$ python -q
>>> import numpy as np
>>> from numpy import linalg as LA
>>> np.set_printoptions(precision=3, suppress=True, linewidth=100, sign=" ")
>>> rd = lambda a: np.round(a, 3) + 0
>>> M = np.load("run5.npy")
>>> M
array([[ 1.3,  2. ,  9. ,  7. ],
       [ 0. ,  2.3,  0. ,  4. ],
       [ 6. ,  4. ,  8.3,  4. ],
       [ 1. ,  2. ,  9. ,  7.3]])
>>> Q, r_ = LA.qr(M)
>>> np.allclose(r_.T @ r_, M.T @ M)
True
>>> x = np.array([2, 0, 2, -1])
>>> rd(M @ x)
array([13.6, -4. , 24.6, 12.7])
>>> M @ np.eye(4)[0]
array([ 1.3,  0. ,  6. ,  1. ])
>>> LA.norm(M @ x) <= LA.norm(M, 2) * LA.norm(x) + 1e-9
np.True_
>>> np.sign((M @ x).round(6))
array([ 1., -1.,  1.,  1.])
>>> A2 = np.array([[-2, -3, 0], [1, 1, 3]])
>>> cent = np.kron(A2, M)
>>> rd(LA.norm(cent, 2)), rd(LA.norm(A2, 2) * LA.norm(M, 2))
(np.float64(82.108), np.float64(82.108))
>>> cent.shape
(8, 12)
>>> LA.matrix_rank(cent)
np.int64(8)
>>> x = np.array([4, -2, 7, -3])
>>> target = M @ x
>>> beta, lr = np.zeros(4), 1 / LA.norm(M, 2) ** 2
>>> for i in range(8):
...     beta -= lr * M.T @ (M @ beta - target)
...     if i % 2 == 0: print(i, round(LA.norm(M @ beta - target), 3))
... 
0 32.023
2 28.635
4 25.687
6 23.118
>>> rd(beta)
array([ 2.439,  0.685,  4.103,  0.408])
>>> E = np.loadtxt("sample0.csv", delimiter=",")
>>> E
array([[ 1.,  2.],
       [ 0., -2.],
       [ 0., -1.],
       [ 1.,  6.]])
>>> A2 = np.c_[E[:, :1] @ np.array([[3]]), np.array([-9, 4, -3, -4])]
>>> A2
array([[ 3., -9.],
       [ 0.,  4.],
       [ 0., -3.],
       [ 3., -4.]])
>>> LA.matrix_rank(A2)
np.int64(2)
